% python3 -q
>>> import numpy as np
>>> np.set_printoptions(precision=3, suppress=True, linewidth=160, floatmode="fixed")
>>> E = np.loadtxt("test2.csv", delimiter=",")
>>> E
array([[ -1.707,   4.331,   0.984,  -1.814,   3.908,   2.642,   0.276,   4.031],
       [  1.441,   1.409,   3.299,  -0.419,   2.482,   4.168,   1.321,   3.557],
       [  2.864,  -1.871,   0.361,  -3.011, -11.110,   7.465,  -5.382,  12.049],
       [  2.483,  -2.020,   0.910,  -0.688,   0.746,   4.082,  -1.970,   2.620]])
>>> T = np.stack([E, 4 * E, E[::-1]])
>>> np.einsum("bij,cij->bc", T, T)
array([[ 531.272, 2125.090,  112.210],
       [2125.090, 8500.360,  448.840],
       [ 112.210,  448.840,  531.272]])
>>> (T @ E.T).shape
(3, 4, 4)
>>> def softmax(z):
...     e = np.exp(z - z.max(axis=-1, keepdims=True))
...     return e / e.sum(axis=-1, keepdims=True)
... 
>>> print(softmax(E[1] + -2))
[0.028 0.027 0.179 0.004 0.079 0.427 0.025 0.232]
>>> np.round(softmax(10 * E[1]), 3) + 0
array([0.000, 0.000, 0.000, 0.000, 0.000, 0.998, 0.000, 0.002])
>>> scores = E @ E.T / np.sqrt(8)
>>> np.round(softmax(scores), 3) + 0
array([[0.999, 0.001, 0.000, 0.000],
       [0.028, 0.943, 0.029, 0.000],
       [0.000, 0.000, 1.000, 0.000],
       [0.000, 0.000, 1.000, 0.000]])
>>> np.round(softmax(scores + np.triu(np.full(scores.shape, -np.inf), 1)), 3) + 0
array([[1.000, 0.000, 0.000, 0.000],
       [0.028, 0.972, 0.000, 0.000],
       [0.000, 0.000, 1.000, 0.000],
       [0.000, 0.000, 1.000, 0.000]])
>>> W = np.array([[2, -2, 2, -1, 1],
...     [0, -2, 2, 3, -2],
...     [1, 3, -1, -1, -2],
...     [3, 3, -2, -3, 3],
...     [-1, 1, -2, 0, 1],
...     [0, -2, -1, 3, -2],
...     [-3, 1, -1, 3, 0],
...     [1, -2, 2, 3, 2]])
>>> b = np.array([2, 3, 1, -1, 0])
>>> H = np.maximum(E @ W + b, 0)
>>> print((H > 0).mean(axis=0))
[0.750 0.000 1.000 1.000 0.250]
>>> np.linalg.matrix_rank(H)
np.int64(4)
>>> basis = np.array([[3, 1, 0], [1, 2, 0], [0, 2, 0], [1, 0, 1], [1, 0, 2]])
>>> W @ basis
array([[ 4,  2,  1],
       [-1,  0, -1],
       [ 3,  5, -5],
       [12,  5,  3],
       [-1, -3,  2],
       [-1, -6, -1],
       [-5, -3,  3],
       [ 6,  1,  7]])
>>> (H @ basis).round(6).argmax(axis=1)
array([0, 0, 0, 0])
>>> r0 = np.array([1, 2, 5, -4, -4, -4])
>>> W0 = -3 * np.eye(6) + np.outer(r0, r0)
>>> W0
array([[ -2.000,   2.000,   5.000,  -4.000,  -4.000,  -4.000],
       [  2.000,   1.000,  10.000,  -8.000,  -8.000,  -8.000],
       [  5.000,  10.000,  22.000, -20.000, -20.000, -20.000],
       [ -4.000,  -8.000, -20.000,  13.000,  16.000,  16.000],
       [ -4.000,  -8.000, -20.000,  16.000,  13.000,  16.000],
       [ -4.000,  -8.000, -20.000,  16.000,  16.000,  13.000]])
>>> U, s, Vt = np.linalg.svd(W0)
>>> s
array([75.000,  3.000,  3.000,  3.000,  3.000,  3.000])
>>> np.argmax(s[:-1] / (s[1:] + 1e-6)) + 1
np.int64(1)
>>> Y = U[:, :1] @ np.diag(s[:1]) @ Vt[:1]
>>> np.round(np.linalg.norm(W0 - Y, 2), 3), round(float(s[1]), 3)
(np.float64(3.0), 3.0)
>>> X = np.load("w.npy")
>>> X
array([[ -1.182, -13.635,  -2.253,   0.058,  -0.028,  -0.098,  -0.521],
       [ -0.238,  -7.526,   5.507,  -0.029,   2.261,  -0.232,   3.049],
       [  0.818,   9.318,   6.215,   0.000,  -4.345,  -0.022,   1.216],
       [  0.158,  -7.871,  -3.853,  -0.464,  -3.535,   0.220,  -0.023],
       [ -0.018,  11.577,  -2.847,  -0.432,   0.653,  -0.101,  -0.944],
       [  0.262,  -2.221,   2.806,   0.190,   2.633,   0.051,  -0.715],
       [  0.624,  -1.479,   5.031,  -0.219,   0.920,   0.053,  -0.359],
       [ -0.153,  -0.219,  12.010,   0.363,   1.276,  -0.222,   1.940],
       [  0.735,  10.094,   0.906,   0.418,   0.671,  -0.136,  -0.025],
       [  0.678,   1.035,   3.350,  -0.048,   1.155,  -0.005,  -1.105],
       [ -0.471,  -1.747,  11.301,  -0.237,  -0.508,  -0.030,  -0.852],
       [ -1.163, -10.563,   2.521,  -0.063,  -0.837,  -0.200,   1.876],
       [  0.097,   7.828,  -0.276,   0.075,   2.132,   0.200,  -1.577],
       [ -0.212,  -5.122,   4.155,  -0.362,  -0.457,  -0.052,  -1.105],
       [ -0.152,  -7.507,  -4.589,  -0.312,   2.128,  -0.072,  -0.859],
       [  0.444,   4.859,   1.054,   0.309,  -4.016,   0.175,  -0.233],
       [  0.042,   7.117,  -0.575,  -0.064,  -2.493,  -0.359,   0.041],
       [ -0.112,   4.154,  -6.224,   0.054,  -1.518,   0.022,  -0.642],
       [  0.094, -12.067,   4.146,  -0.398,   1.289,   0.114,   0.700],
       [  0.259,   7.195,  -5.493,  -0.175,  -0.404,  -0.141,   1.253],
       [ -0.143, -11.009,  -3.677,  -0.044,  -0.292,   0.037,  -2.203],
       [ -0.963,   3.271,  -9.220,   0.094,   0.142,   0.205,  -0.947],
       [ -0.114,  13.000,  -2.060,   0.602,  -0.196,   0.127,  -1.079],
       [ -1.511, -12.794,  -8.968,  -0.050,   2.948,  -0.025,   0.355],
       [ -0.789,   1.110,  -3.770,  -0.078,  -0.504,  -0.086,   2.903],
       [ -0.237,   3.918,  -0.070,   0.042,  -1.103,  -0.178,   1.236],
       [ -0.272, -22.547,  -3.014,   0.049,  -3.349,  -0.083,  -0.815],
       [ -0.297,  -3.228,   1.657,   0.196,   2.558,  -0.085,  -1.739],
       [ -0.349, -11.939,  -2.582,   0.285,   4.137,   0.009,  -0.123],
       [ -0.393,   4.985,  -1.044,  -0.138,   0.452,  -0.149,   0.032],
       [ -0.189,  -0.166,  -4.597,   0.013,  -0.212,  -0.206,   2.227],
       [  0.792,  13.711,   4.339,  -0.036,   0.638,  -0.105,   1.250],
       [ -0.709,  -4.542,   0.245,   0.310,  -0.147,  -0.110,  -0.843],
       [ -1.077,  -5.444,  -3.961,   0.490,  -1.299,   0.133,  -1.265]])
>>> Xs = (X - X.mean(axis=0)) / X.std(axis=0)
>>> Xs.std(axis=0)
array([1.000, 1.000, 1.000, 1.000, 1.000, 1.000, 1.000])
>>> b = np.linalg.lstsq(np.delete(Xs, 2, axis=1), Xs[:, 2])[0]
>>> b
array([ 0.528, -0.188,  0.091,  0.079, -0.203,  0.126])
>>> np.round(1 - np.var(Xs[:, 2] - np.delete(Xs, 2, axis=1) @ b), 3)
np.float64(0.262)
